% ipython --no-banner

In [1]: import numpy as np

In [2]: import numpy.linalg as la

In [3]: np.set_printoptions(precision=3, suppress=True, linewidth=120)

In [4]: sigma = 10 * 0.9 ** np.arange(14)

In [5]: rng = np.random.default_rng(4774)

In [6]: feats = rng.normal(size=(14, 14)) * rng.permutation(sigma)

In [7]: feats
Out[7]: 
array([[ -0.778,   8.889,  -2.223,  10.177,  -6.266,   7.924,   1.038,   1.149,  -3.5  ,   6.707,  -1.163,  -4.229,
         -1.573, -11.305],
       [  2.729,   0.265,   7.371,  -7.675,   2.635,   7.416,  -5.263,  -8.203,   4.993,  -2.334,   2.766,  -4.127,
          0.353,  -4.795],
       [ -1.66 ,  -4.533,  -4.299,  -5.526,  -1.604,  -5.555,   1.675,   2.126,  -0.029,  -6.511,  -4.154,   4.68 ,
         -0.063,  -3.192],
       [ -1.328,  -1.05 ,   0.196, -10.459,   2.941,  -5.535,   9.969,   2.606,   1.321,  -4.96 ,  -2.937,   0.974,
          0.959,   0.505],
       [ -5.531,   5.66 , -10.927,  -1.363,   5.916,   2.124,  -4.623,  -0.014,  -0.226,  15.538,   0.598,  -6.517,
         -5.952,  -8.534],
       [ -3.921,   0.192,  -1.95 ,   6.554,  -0.826,  -2.145,   0.2  ,  -7.165,  -0.239,  -1.907,   1.349,  -0.164,
         -1.002,   1.982],
       [  5.085,   3.068,  10.937,   1.7  ,  -0.705,  -9.004,  -8.617,  -1.367,   4.67 ,  -9.144,   1.066,  -3.738,
          0.376,   5.069],
       [ -1.934,  -5.566,   7.277, -14.266,   2.919,   3.627,  -2.442,  -5.742,   4.91 ,   9.171,   7.012,   2.747,
          4.215,  -5.664],
       [ -4.867,  -2.056,   6.742,   5.143,  -2.432,  -3.652,  -7.094,   4.789,  -4.686,  -3.173,  -2.379,  -2.387,
          2.712,  -1.404],
       [ -1.686,   0.486,   6.171,  11.706,   3.696,  -4.344,  -1.984,   0.374,   4.651, -19.13 ,   7.49 ,   1.727,
         -1.079,   6.547],
       [  1.978,  -0.195,  -9.166, -17.203,  11.322,   9.189,  -3.042,  -0.813,  -4.037, -24.998,  -0.218,   0.313,
         -0.672,  13.896],
       [ -2.001,  -3.405,   2.213, -11.858,  -1.62 ,   7.019,  -0.374,   6.858,   1.903,   6.611,   0.199,  -1.055,
          0.869, -11.538],
       [ -5.525,  -5.927,  -6.667,   9.22 ,   3.363,  -3.135,   5.909,  -3.109,  -3.739,   2.715,  -5.347,  -6.01 ,
          2.219,   5.913],
       [  2.974,   1.448,   9.19 ,   4.346,  -2.412,  -7.666,  -1.035,   3.756,   4.525, -19.76 ,   2.092,  -3.418,
         -0.254,   8.177]])

In [8]: r0 = np.array([-7, -1, 4, -8, -3, 9, 7, 6, 8, -7, 4, 1, -2, -7])

In [9]: M2 = feats + np.outer(r0, np.eye(14)[12])

In [10]: la.matrix_rank(M2 - feats)
Out[10]: np.int64(1)

In [11]: la.matrix_rank(la.inv(M2) - la.inv(feats), tol=1e-8)
Out[11]: np.int64(1)

In [12]: M2 = la.inv(feats)

In [13]: round(float(la.cond(feats)), 3)
Out[13]: 133.801

In [14]: round(float(la.slogdet(feats)[0]), 3)
Out[14]: 1.0

In [15]: round(float(la.det(feats) * la.det(M2)), 3)
Out[15]: 1.0

In [16]: np.allclose(M2, feats.T)
Out[16]: False

In [17]: M2 = np.array([[0, 0],
    ...:     [-1, 0],
    ...:     [2, 2],
    ...:     [-1, 1],
    ...:     [0, -1],
    ...:     [1, -1],
    ...:     [-2, 0],
    ...:     [0, -2],
    ...:     [0, -1],
    ...:     [-2, 1],
    ...:     [-1, -1],
    ...:     [-1, 0],
    ...:     [2, 2],
    ...:     [0, -1]])

In [18]: la.matrix_rank(feats @ M2)
Out[18]: np.int64(2)

In [19]: np.vstack([feats, M2.T]).shape
Out[19]: (16, 14)

In [20]: la.matrix_rank(np.vstack([feats, M2.T]))
Out[20]: np.int64(14)

In [21]: Q, evecs = la.qr(feats[:, :10])[0], la.qr(feats[:, 10:])[0]

In [22]: sigma = la.svd(Q.T @ evecs, compute_uv=False)

In [23]: (sigma > 0.9).sum()
Out[23]: np.int64(3)

In [24]: np.degrees(np.arccos(sigma.clip(0, 1)))
Out[24]: array([ 2.328, 13.117, 21.005, 58.922])

In [25]: arr = np.triu(rng.random((11, 11)) < 0.2, 1).astype(int)

In [26]: arr = arr + arr.T

In [27]: arr
Out[27]: 
array([[0, 0, 1, 0, 0, 0, 0, 0, 0, 0, 0],
       [0, 0, 0, 0, 0, 0, 0, 0, 1, 0, 0],
       [1, 0, 0, 0, 1, 0, 0, 0, 1, 0, 0],
       [0, 0, 0, 0, 0, 1, 0, 0, 1, 0, 0],
       [0, 0, 1, 0, 0, 0, 0, 0, 0, 0, 0],
       [0, 0, 0, 1, 0, 0, 0, 1, 0, 0, 0],
       [0, 0, 0, 0, 0, 0, 0, 0, 0, 1, 0],
       [0, 0, 0, 0, 0, 1, 0, 0, 1, 0, 0],
       [0, 1, 1, 1, 0, 0, 0, 1, 0, 0, 0],
       [0, 0, 0, 0, 0, 0, 1, 0, 0, 0, 0],
       [0, 0, 0, 0, 0, 0, 0, 0, 0, 0, 0]])

In [28]: np.round(la.det(arr), 3)
Out[28]: np.float64(0.0)

In [29]: np.allclose(arr @ arr.T, arr.T @ arr)
Out[29]: True

In [30]: np.round(np.abs(la.eigvals(arr)).max(), 3)
Out[30]: np.float64(2.376)

In [31]: np.round(np.sort(np.abs(la.eigvals(arr))), 3) + 0
Out[31]: array([0.   , 0.   , 0.   , 0.595, 0.595, 1.   , 1.   , 1.414, 1.414, 2.376, 2.376])

In [32]: np.allclose(arr, arr.T)
Out[32]: True

In [33]: round(la.eigvalsh(arr).min(), 3)
Out[33]: np.float64(-2.376)

In [34]: [round(float(la.det(arr[:i, :i])), 2) + 0 for i in range(1, 12)]
Out[34]: [0.0, 0.0, 0.0, 0.0, 0.0, 0.0, 0.0, 0.0, 0.0, 0.0, 0.0]
